$ python3 -q
>>> import numpy as np
>>> import numpy.linalg as la
>>> np.set_printoptions(suppress=True, linewidth=200)
>>> def rnd(a):
...     return np.round(a, 2) + 0
... 
>>> Y = np.array([[3, 2, 2, 3, 2, 1, 1],
...     [2, 2, 0, 1, 3, 3, 2],
...     [0, 0, 0, 2, 0, 1, 2],
...     [0, 1, 3, 1, 0, 3, 3],
...     [1, 2, 3, 1, 2, 1, 3],
...     [3, 0, 3, 1, 2, 2, 1],
...     [0, 1, 3, 0, 3, 0, 1]])
>>> mat = np.triu(Y, 1)
>>> mat
array([[0, 2, 2, 3, 2, 1, 1],
       [0, 0, 0, 1, 3, 3, 2],
       [0, 0, 0, 2, 0, 1, 2],
       [0, 0, 0, 0, 0, 3, 3],
       [0, 0, 0, 0, 0, 1, 3],
       [0, 0, 0, 0, 0, 0, 1],
       [0, 0, 0, 0, 0, 0, 0]])
>>> Y = np.array([[-2, 0, -2],
...     [1, 0, 0],
...     [-1, 0, 0],
...     [0, -1, 0],
...     [0, 2, 1],
...     [-1, 1, 2],
...     [2, 0, 0]])
>>> np.einsum("ik,kj->ij", mat, Y)
array([[ 1,  2,  4],
       [ 1,  8,  9],
       [ 3, -1,  2],
       [ 3,  3,  6],
       [ 5,  1,  2],
       [ 2,  0,  0],
       [ 0,  0,  0]])
>>> np.einsum("ij->j", mat)
array([ 0,  2,  2,  6,  5,  9, 12])
>>> np.einsum("ik,kj->ji", mat, Y)
array([[ 1,  1,  3,  3,  5,  2,  0],
       [ 2,  8, -1,  3,  1,  0,  0],
       [ 4,  9,  2,  6,  2,  0,  0]])
>>> np.vstack([mat, Y.T]).shape
(10, 7)
>>> mat @ Y
array([[ 1,  2,  4],
       [ 1,  8,  9],
       [ 3, -1,  2],
       [ 3,  3,  6],
       [ 5,  1,  2],
       [ 2,  0,  0],
       [ 0,  0,  0]])
